% ipython --no-banner

In [1]: import numpy as np

In [2]: from numpy import linalg as LA

In [3]: np.set_printoptions(precision=1, suppress=True, linewidth=140)

In [4]: tidy = lambda a: np.round(a, 1) + 0

In [5]: E = np.array([[-5, 6, -6, -8, 9],
   ...:     [0, 4, 4, 2, -4],
   ...:     [0, 0, 0, 7, 4],
   ...:     [0, 0, 0, -9, -2],
   ...:     [0, 0, 0, 0, 4]])

In [6]: left, s, VT = LA.svd(E)

In [7]: np.argmax(s[:-1] / (s[1:] + 1e-6)) + 1
Out[7]: np.int64(4)

In [8]: A2 = left[:, :4] @ np.diag(s[:4]) @ VT[:4]

In [9]: tidy(LA.norm(E - A2, 2)), tidy(s[4])
Out[9]: (np.float64(0.0), np.float64(0.0))

In [10]: tidy(A2)
Out[10]: 
array([[-5.,  6., -6., -8.,  9.],
       [ 0.,  4.,  4.,  2., -4.],
       [ 0.,  0.,  0.,  7.,  4.],
       [ 0.,  0.,  0., -9., -2.],
       [ 0.,  0.,  0.,  0.,  4.]])

In [11]: tidy(np.abs(E - A2).max())
Out[11]: np.float64(0.0)

In [12]: X = np.loadtxt("out13.csv", delimiter=",")

In [13]: X
Out[13]: 
array([[ -2.,  -2.,  -2.,  -2.,  -2.,  -2.],
       [ -2.,  -4.,  -4.,  -4.,  -4.,  -4.],
       [ -2.,  -4.,  -6.,  -6.,  -6.,  -6.],
       [ -2.,  -4.,  -6.,  -8.,  -8.,  -8.],
       [ -2.,  -4.,  -6.,  -8., -10., -10.],
       [ -2.,  -4.,  -6.,  -8., -10., -12.]])

In [14]: np.trace(X)
Out[14]: np.float64(-42.0)

In [15]: tidy(LA.det(X))
Out[15]: np.float64(64.0)

In [16]: vals, vecs = LA.eigh(X)

In [17]: x = np.array([-2, -1, 1, -1, -2, -2])

In [18]: tidy(vecs * np.abs(vals) @ vecs.T)
Out[18]: 
array([[ 2.,  2.,  2.,  2.,  2.,  2.],
       [ 2.,  4.,  4.,  4.,  4.,  4.],
       [ 2.,  4.,  6.,  6.,  6.,  6.],
       [ 2.,  4.,  6.,  8.,  8.,  8.],
       [ 2.,  4.,  6.,  8., 10., 10.],
       [ 2.,  4.,  6.,  8., 10., 12.]])

In [19]: np.abs(X).sum(axis=1).max(), tidy(np.abs(vals).max())
Out[19]: (np.float64(42.0), np.float64(34.4))

In [20]: vals, vecs = LA.eigh(X)

In [21]: tidy(LA.eigvalsh(X @ X))
Out[21]: array([   0.3,    0.4,    0.8,    2.4,   15.8, 1184.3])

In [22]: tidy(vals)
Out[22]: array([-34.4,  -4. ,  -1.5,  -0.9,  -0.6,  -0.5])

In [23]: m1 = np.load("case14.npy")

In [24]: m1
Out[24]: 
array([[ 1, -1, -1,  1, -1,  1,  1, -1],
       [ 1, -1, -1,  1,  1, -1, -1,  1],
       [ 1,  1, -1, -1,  1,  1, -1, -1],
       [ 1, -1,  1, -1,  1, -1,  1, -1],
       [ 1,  1, -1, -1, -1, -1,  1,  1]])

In [25]: G = m1.T @ m1

In [26]: (m1 @ m1.T).shape
Out[26]: (5, 5)

In [27]: np.diag(G)
Out[27]: array([5, 5, 5, 5, 5, 5, 5, 5])

In [28]: tidy(LA.eigvalsh(G)[::-1])
Out[28]: array([8., 8., 8., 8., 8., 0., 0., 0.])

In [29]: tidy(LA.svd(m1, compute_uv=False) ** 2)
Out[29]: array([8., 8., 8., 8., 8.])

In [30]: T = np.stack([m1, 5 * m1, m1[::-1]])

In [31]: np.einsum("bij,cij->bc", T, T)
Out[31]: 
array([[  40,  200,    8],
       [ 200, 1000,   40],
       [   8,   40,   40]])

In [32]: LA.matrix_rank(T.reshape(3, -1))
Out[32]: np.int64(2)

In [33]: tidy(LA.norm(T, axis=(1, 2)))
Out[33]: array([ 6.3, 31.6,  6.3])

In [34]: T.shape
Out[34]: (3, 5, 8)

In [35]: T.sum(axis=0)
Out[35]: 
array([[ 7, -5, -7,  5, -7,  5,  7, -5],
       [ 7, -7, -5,  5,  7, -7, -5,  5],
       [ 7,  7, -7, -7,  7,  7, -7, -7],
       [ 7, -7,  5, -5,  7, -7,  5, -5],
       [ 7,  5, -7, -5, -7, -5,  7,  5]])

In [36]: arr = np.load("arr.npy")

In [37]: arr
Out[37]: 
array([[0, 2, 1, 2, 0, 1],
       [0, 0, 2, 1, 2, 2],
       [0, 0, 0, 1, 1, 0],
       [0, 0, 0, 0, 0, 1],
       [0, 0, 0, 0, 0, 2],
       [0, 0, 0, 0, 0, 0]])

In [38]: LA.cond(arr) > 100
Out[38]: np.True_

In [39]: [round(float(x), 1) for x in LA.svd(arr, compute_uv=False)[:3]]
Out[39]: [4.5, 2.4, 1.9]

In [40]: LA.matrix_rank(arr, rtol=0.1)
Out[40]: np.int64(4)

In [41]: np.argsort(-LA.norm(arr, axis=0).round(6), kind="stable")[:3]
Out[41]: array([5, 3, 2])

In [42]: left, s, VT = LA.svd(arr)

In [43]: vecs = VT[:(s > 1e-8).sum()]

In [44]: rng = np.random.default_rng(18)

In [45]: x = arr[4] + -3 * arr[1] + rng.integers(2) * np.eye(6)[3]

In [46]: x
Out[46]: array([ 0.,  0., -6., -2., -6., -4.])

In [47]: tidy(np.diag(vecs.T @ vecs))
Out[47]: array([0. , 0.6, 0.9, 0.7, 0.7, 1. ])

In [48]: T = np.stack([arr, 4 * arr, arr[::-1]])

In [49]: LA.matrix_rank(T)
Out[49]: array([4, 4, 4])

In [50]: LA.matrix_rank(T.reshape(3, -1))
Out[50]: np.int64(2)

In [51]: T.shape
Out[51]: (3, 6, 6)

In [52]: labels = rng.permutation(6)

In [53]: labels
Out[53]: array([2, 0, 5, 4, 1, 3])

In [54]: A2 = arr[labels][:, labels]

In [55]: np.diag(A2)
Out[55]: array([0, 0, 0, 0, 0, 0])

In [56]: np.allclose(A2, arr)
Out[56]: False

In [57]: np.trace(A2)
Out[57]: np.int64(0)

In [58]: tidy(LA.det(A2)), tidy(LA.det(arr[labels]))
Out[58]: (np.float64(0.0), np.float64(0.0))

In [59]: tidy(np.sort(np.abs(LA.eigvals(A2))))
Out[59]: array([0., 0., 0., 0., 0., 0.])

In [60]: M = np.load("m.npy")

In [61]: M
Out[61]: 
array([[1, 1, 0, 0, 0, 0],
       [1, 1, 0, 0, 0, 0],
       [2, 3, 0, 0, 0, 0],
       [0, 0, 1, 1, 0, 0],
       [0, 0, 1, 1, 0, 0],
       [0, 0, 2, 3, 0, 0],
       [0, 0, 0, 0, 1, 1],
       [0, 0, 0, 0, 1, 1],
       [0, 0, 0, 0, 2, 3]])

In [62]: rk = LA.matrix_rank(arr)

In [63]: rk
Out[63]: np.int64(4)

In [64]: ns = LA.svd(arr)[2][rk:].T

In [65]: tidy(arr @ ns)
Out[65]: 
array([[0., 0.],
       [0., 0.],
       [0., 0.],
       [0., 0.],
       [0., 0.],
       [0., 0.]])

In [66]: LA.matrix_rank(arr.T @ arr), LA.matrix_rank(arr @ arr.T)
Out[66]: (np.int64(4), np.int64(4))

In [67]: hat = M @ LA.solve(M.T @ M, M.T)

In [68]: LA.matrix_rank(np.eye(9) - hat)
Out[68]: np.int64(3)

In [69]: np.allclose(hat @ hat, hat)
Out[69]: True

In [70]: q, Rm = LA.qr(M)

In [71]: q.shape, Rm.shape
Out[71]: ((9, 6), (6, 6))

In [72]: np.allclose(Rm.T @ Rm, M.T @ M)
Out[72]: True

In [73]: tidy(q @ Rm)
Out[73]: 
array([[1., 1., 0., 0., 0., 0.],
       [1., 1., 0., 0., 0., 0.],
       [2., 3., 0., 0., 0., 0.],
       [0., 0., 1., 1., 0., 0.],
       [0., 0., 1., 1., 0., 0.],
       [0., 0., 2., 3., 0., 0.],
       [0., 0., 0., 0., 1., 1.],
       [0., 0., 0., 0., 1., 1.],
       [0., 0., 0., 0., 2., 3.]])

In [74]: tidy(q.T @ q)
Out[74]: 
array([[1., 0., 0., 0., 0., 0.],
       [0., 1., 0., 0., 0., 0.],
       [0., 0., 1., 0., 0., 0.],
       [0., 0., 0., 1., 0., 0.],
       [0., 0., 0., 0., 1., 0.],
       [0., 0., 0., 0., 0., 1.]])
